$ python -q
>>> import numpy as np
>>> np.set_printoptions(precision=3, suppress=True, linewidth=160)
>>> def rd(a):
...     return np.round(a, 3) + 0
... 
>>> feats = np.loadtxt("w.csv", delimiter=",")
>>> feats
array([[ -8.,  -1.,   8.,   2.,  -7.,  -7.,   1.,  -7.,   3.,  -1.,  -1.,   4.,   7.],
       [ -3.,   7.,  -1.,   2.,  -4.,  -4.,   5.,   7.,  -5.,  -6.,  -8.,   5.,  -8.],
       [  7.,   9.,  -6.,  -7.,  -6.,   1.,   2.,   0.,   5.,  -1.,  -8.,  -2.,  -8.],
       [  6.,   7.,  -9.,  -2.,  -6.,  -4.,  -2.,   6.,  -8.,  -9.,   7.,   0.,   4.],
       [ -2.,  -5.,  -8.,   3.,   0.,  -8.,   8.,  -8.,  -2.,   3.,   3.,   6.,   7.],
       [ -8.,  -9.,   2.,   7.,   8.,   0.,  -5.,  -2.,   5.,   3.,  -8.,   0.,   8.],
       [  7.,  -1.,  -1.,  -9.,  -3.,   1.,  -8.,  -5.,  -2.,   9.,   1.,   8.,  -5.],
       [  8.,  -1.,   0.,  -8.,   2.,   8.,   0.,   1.,   5.,   6.,   6.,   3.,  -8.],
       [  5.,  -3.,   9.,   6.,   4.,  -8.,   5.,   2.,   9.,  -5.,  -5.,  -2.,   8.],
       [  7.,   8.,   3.,   8.,   1.,  -9.,  -4.,  -5.,  -8.,   7.,   1.,   8.,   7.],
       [ -2.,  -4.,   2.,   7.,  -2.,   6.,  -8.,   4.,   0.,  -3.,   8.,   2.,  -3.],
       [ -9.,  -9.,   7.,   5.,   3.,  -8.,  -1.,   3.,   6.,   7.,  -1.,  -2.,  -1.],
       [ -5.,  -8.,   9.,   0.,  -3.,  -3.,  -4., -14.,   8.,   5.,   7.,  -1.,  15.]])
>>> # looks like rank 12
>>> r0, r1 = feats[1], feats[12]
>>> r0 @ r0
np.float64(383.0)
>>> r0 @ r1
np.float64(-395.0)
>>> p = (r0 @ r1) / (r0 @ r0) * r0
>>> rd(p)
array([ 3.094, -7.219,  1.031, -2.063,  4.125,  4.125, -5.157, -7.219,  5.157,  6.188,  8.251, -5.157,  8.251])
>>> rd(r1 - p)
array([-8.094, -0.781,  7.969,  2.063, -7.125, -7.125,  1.157, -6.781,  2.843, -1.188, -1.251,  4.157,  6.749])
>>> np.linalg.lstsq(feats[:-1].T, feats[-1])[2]
np.int32(12)
>>> np.abs(np.diag(np.linalg.qr(feats)[1])) > 1e-9
array([ True,  True,  True,  True,  True,  True,  True,  True,  True,  True,  True,  True, False])
>>> X = np.array([[-0.5, 0.6, -0.4, -1.8, -1.1, -0.8, -0.8, -0.1, 0.0, 0.0, 0.1, 0.1, -1.0],
...     [0.6, 0.5, 0.7, 0.0, 2.0, 0.4, 0.8, -0.1, -1.2, -1.1, -1.0, 0.4, -1.8],
...     [0.4, -0.3, -0.3, 2.0, 1.1, 1.4, 1.3, -0.8, 0.6, -0.7, -0.4, 1.9, 0.3],
...     [-0.9, -0.6, 0.6, 1.0, 2.4, 0.3, 1.3, -1.7, 0.1, -0.8, 0.7, 0.1, 1.8]])
>>> r0, r1 = X[3], X[2]
>>> rd(r0 @ r0)
np.float64(17.35)
>>> p = (r0 @ r1) / (r0 @ r0) * r0
>>> rd(p)
array([-0.458, -0.305,  0.305,  0.508,  1.22 ,  0.153,  0.661, -0.864,  0.051, -0.407,  0.356,  0.051,  0.915])
>>> rd(np.linalg.norm(r0 + r1) ** 2 + np.linalg.norm(r0 - r1) ** 2)
np.float64(63.8)
>>> np.linalg.matrix_rank(np.outer(r0, r1))
np.int64(1)
>>> print(rd((r1 - p) @ r0))
0.0
>>> r0 = np.array([-1, -3, -3])
>>> rd(np.cross(X[0, :3], X[2, :3]))
array([-0.3 , -0.31, -0.09])
>>> rd(np.convolve(X[0], r0))
array([ 0.5,  0.9,  0.1,  1.2,  7.7,  9.5,  6.5,  4.9,  2.7,  0.3, -0.1, -0.4,  0.4,  2.7,  3. ])
>>> print(rd(np.polyval(r0, X[0])))
[-1.75 -5.16 -1.96 -0.84 -0.91 -1.24 -1.24 -2.71 -3.   -3.   -3.31 -3.31 -1.  ]
>>> W1 = np.array([[1, 1, 1],
...     [-1, -2, -2],
...     [1, 3, 3],
...     [1, 2, 1],
...     [2, 2, 3],
...     [-1, 0, 0],
...     [-2, -2, -2],
...     [-3, 0, 0],
...     [-3, 3, 0],
...     [1, 2, 1],
...     [-3, -3, 1],
...     [-2, -2, 1],
...     [-3, 3, -3]])
>>> beta = np.array([6, -4, 7])
>>> H = np.maximum(X @ W1 + beta, 0)
>>> print(rd(H))
[[ 5.7  0.   3.8]
 [19.2  0.  16.8]
 [ 3.   0.   9.7]
 [ 5.5  4.1  9.3]]
>>> cent = np.array([[-5, -2, -5], [2, 1, -2], [4, -5, 1]])
>>> print(rd(H @ cent))
[[ -13.3  -30.4  -24.7]
 [ -28.8 -122.4  -79.2]
 [  23.8  -54.5   -5.3]
 [  17.9  -53.4  -26.4]]
>>> vec = np.array([1, 2, 0])
>>> rhs = H @ vec
>>> rd(np.linalg.pinv(H) @ H)
array([[1., 0., 0.],
       [0., 1., 0.],
       [0., 0., 1.]])
>>> rng = np.random.default_rng(2966)
>>> rhs = rhs + 0.3 * rng.normal(size=4)
>>> rd(rhs)
array([ 6.112, 19.22 ,  3.239, 13.94 ])
>>> beta, *_ = np.linalg.lstsq(H, rhs)
>>> rd(beta)
array([0.989, 2.025, 0.021])
>>> beta.round()
array([1., 2., 0.])
>>> rd(np.linalg.norm(rhs - H @ beta))
np.float64(0.419)
>>> rd(H.T @ (rhs - H @ beta))
array([0., 0., 0.])
>>> Y = X / np.linalg.norm(X, axis=1, keepdims=True)
>>> C2 = Y @ Y.T
>>> (C2 - 2 * np.eye(4)).round(6).argmax(axis=1)
array([1, 2, 3, 2])
>>> print(rd(np.degrees(np.arccos(np.clip(C2[1, 0], -1, 1)))))
99.85
>>> (np.abs(C2) > 0.9).astype(int)
array([[1, 0, 0, 0],
       [0, 1, 0, 0],
       [0, 0, 1, 0],
       [0, 0, 0, 1]])
>>> mat = np.loadtxt("mat.csv", delimiter=",")
>>> mat
array([[ 0.,  0., -1., -2.,  0.,  2.,  0.,  2., -1., -2.,  2.],
       [ 2.,  1., -1.,  1.,  2.,  1.,  3.,  2., -1.,  3., -3.],
       [ 0.,  0.,  1., -2., -2., -2., -2.,  1.,  1.,  2.,  0.],
       [ 0.,  0.,  2.,  1., -2.,  2., -2., -1., -2.,  2.,  1.],
       [ 0.,  0., -1.,  1.,  0., -1.,  0.,  0.,  0.,  2., -2.],
       [ 0.,  0., -1.,  0.,  2., -2.,  1.,  1.,  2., -1.,  2.],
       [ 0.,  0., -2., -1.,  0.,  1.,  2., -1.,  1., -2., -2.],
       [ 0.,  0.,  2., -1.,  1., -1.,  1., -1.,  0.,  2.,  2.],
       [ 0.,  0., -1.,  1.,  2., -2., -1., -1., -2.,  0., -1.],
       [ 0.,  0., -2., -2., -2., -1., -1.,  0., -2.,  1.,  2.],
       [ 0.,  0., -1.,  1., -2.,  1.,  1.,  0., -1.,  0.,  1.]])
>>> # rows and columns are dependent
>>> rk = np.linalg.matrix_rank(mat)
>>> print(rk)
10
>>> ns = np.linalg.svd(mat)[2][rk:].T
>>> rd(ns[:, 0] / ns[np.abs(ns[:, 0]).round(6).argmax(), 0])
array([-0.5,  1. ,  0. ,  0. ,  0. ,  0. ,  0. ,  0. ,  0. ,  0. ,  0. ])
>>> rd(ns @ ns.T)
array([[ 0.2, -0.4,  0. ,  0. ,  0. ,  0. ,  0. ,  0. ,  0. ,  0. ,  0. ],
       [-0.4,  0.8,  0. ,  0. ,  0. ,  0. ,  0. ,  0. ,  0. ,  0. ,  0. ],
       [ 0. ,  0. ,  0. ,  0. ,  0. ,  0. ,  0. ,  0. ,  0. ,  0. ,  0. ],
       [ 0. ,  0. ,  0. ,  0. ,  0. ,  0. ,  0. ,  0. ,  0. ,  0. ,  0. ],
       [ 0. ,  0. ,  0. ,  0. ,  0. ,  0. ,  0. ,  0. ,  0. ,  0. ,  0. ],
       [ 0. ,  0. ,  0. ,  0. ,  0. ,  0. ,  0. ,  0. ,  0. ,  0. ,  0. ],
       [ 0. ,  0. ,  0. ,  0. ,  0. ,  0. ,  0. ,  0. ,  0. ,  0. ,  0. ],
       [ 0. ,  0. ,  0. ,  0. ,  0. ,  0. ,  0. ,  0. ,  0. ,  0. ,  0. ],
       [ 0. ,  0. ,  0. ,  0. ,  0. ,  0. ,  0. ,  0. ,  0. ,  0. ,  0. ],
       [ 0. ,  0. ,  0. ,  0. ,  0. ,  0. ,  0. ,  0. ,  0. ,  0. ,  0. ],
       [ 0. ,  0. ,  0. ,  0. ,  0. ,  0. ,  0. ,  0. ,  0. ,  0. ,  0. ]])
>>> np.linalg.matrix_rank(mat.T @ mat), np.linalg.matrix_rank(mat @ mat.T)
(np.int64(10), np.int64(10))
>>> z = rng.permutation(11)
>>> print(z)
[ 9  2  8  7  1  4  3 10  0  5  6]
>>> Y = mat[z][:, z]
>>> np.allclose(Y, mat)
False
>>> Y
array([[ 1., -2., -2.,  0.,  0., -2., -2.,  2.,  0., -1., -1.],
       [ 2.,  1.,  1.,  1.,  0., -2., -2.,  0.,  0., -2., -2.],
       [ 0., -1., -2., -1.,  0.,  2.,  1., -1.,  0., -2., -1.],
       [ 2.,  2.,  0., -1.,  0.,  1., -1.,  2.,  0., -1.,  1.],
       [ 3., -1., -1.,  2.,  1.,  2.,  1., -3.,  2.,  1.,  3.],
       [ 2., -1.,  0.,  0.,  0.,  0.,  1., -2.,  0., -1.,  0.],
       [ 2.,  2., -2., -1.,  0., -2.,  1.,  1.,  0.,  2., -2.],
       [ 0., -1., -1.,  0.,  0., -2.,  1.,  1.,  0.,  1.,  1.],
       [-2., -1., -1.,  2.,  0.,  0., -2.,  2.,  0.,  2.,  0.],
       [-1., -1.,  2.,  1.,  0.,  2.,  0.,  2.,  0., -2.,  1.],
       [-2., -2.,  1., -1.,  0.,  0., -1., -2.,  0.,  1.,  2.]])
>>> W0 = np.load("m.npy")
>>> print(W0)
[[-0.5 -8.5 -6.   0.  -5.5 -5.5  0. ]
 [-1.3 -0.8  1.1  2.5  1.5  0.1 -0.2]
 [ 1.4  0.2  0.3  0.1 -0.7 -1.8  1.2]
 [-1.4 -1.6 -0.4 -0.1  1.7 -0.9  0.2]
 [-0.7 -1.8  0.9  0.9 -0.4  1.9 -0.2]
 [-0.3 -0.7  1.4  0.9 -0.6  0.4  1.1]
 [ 0.3  0.1  0.5  0.3 -1.9 -0.2  1.8]
 [ 0.8  1.1 -1.2 -1.   1.1  1.3 -0.3]
 [-0.3  1.   0.5 -1.5  0.7 -0.3  0.3]
 [-0.1 -0.4  0.   0.3 -0.4 -0.7  0.6]
 [-0.3  0.4 -0.3  0.1  0.  -0.1  1.9]
 [-0.5 -0.3  0.6  0.9 -1.8 -0.3 -1.9]
 [-0.8 -1.3 -2.1 -0.8  0.7  0.6  1.5]
 [ 0.3  0.4 -0.4 -2.2 -1.   0.  -0.3]
 [ 1.4  0.7  0.1  1.4 -0.1  1.6  0.1]
 [ 0.1 -1.1  0.4 -2.3  0.4  0.1 -0.9]
 [-0.4 -1.2  1.1  0.9 -0.4 -1.2  2.1]
 [ 1.   0.1  0.5 -0.8 -0.5 -0.5 -0.3]
 [ 1.9 -0.8 -0.5  0.6 -0.8  0.   0.5]
 [ 0.1 -0.6 -1.5  1.2 -0.5 -0.9  0.2]
 [-1.1  1.   1.   1.   0.3  1.2 -1.2]]
>>> # row 0 dominates
>>> Y = np.c_[W0[:, :5] @ np.array([[-1, -1, 2, 2, 0],
...     [-1, -1, 1, 1, -1],
...     [2, -2, -1, -1, -1],
...     [2, 0, 0, 1, -2],
...     [0, 2, 2, -1, 1]]), np.array([0, -2, -3, -2, 1, 1, 1, 0, -2, 3, -3, -1, 2, 1, -1, -3, -3, -3, -1, -1, -2])]
>>> print(rd(Y))
[[ -3.   10.  -14.5   2.    9.    0. ]
 [  9.3   2.9  -1.5  -3.5  -3.8  -2. ]
 [ -0.8  -3.6   1.3   3.5  -1.4  -3. ]
 [  2.    7.2  -0.6  -5.8   3.9  -2. ]
 [  6.1  -0.1  -4.9  -2.8  -1.3   1. ]
 [  5.6  -3.   -3.9  -1.2  -3.1   1. ]
 [  1.2  -5.2  -3.6   2.4  -3.1   1. ]
 [ -6.3   2.7   6.1   1.8   3.2   0. ]
 [ -2.7  -0.3   1.3  -2.3   2.2  -2. ]
 [  1.1  -0.3  -1.4   0.1  -0.6   3. ]
 [ -0.5   0.5   0.1   0.2  -0.3  -3. ]
 [  3.8  -4.   -5.5   0.8  -3.9  -1. ]
 [ -3.7   7.7   0.6  -2.3   5.7   2. ]
 [ -5.9  -1.9  -0.6   0.2   3.4   1. ]
 [  0.9  -2.5   3.2   4.9  -3.7  -1. ]
 [ -2.8   1.   -0.5  -4.    5.7  -3. ]
 [  5.6  -1.4  -3.9  -1.8  -2.1  -3. ]
 [ -1.7  -3.1   0.6   1.3   0.5  -3. ]
 [ -0.9  -1.7   1.9   4.9  -0.7  -1. ]
 [ -0.1   2.5   0.1   2.8  -0.8  -1. ]
 [  4.1  -1.3  -1.6  -1.5  -3.7  -2. ]]
>>> rd(np.linalg.norm(Y - W0 @ np.linalg.lstsq(W0, Y)[0], axis=0))
array([0.   , 0.   , 0.   , 0.   , 0.   , 7.649])
>>> rd(np.linalg.norm(np.linalg.qr(W0)[0].T @ Y, axis=0) ** 2 / ((Y ** 2).sum(axis=0) + 1e-12))
array([1.   , 1.   , 1.   , 1.   , 1.   , 0.286])
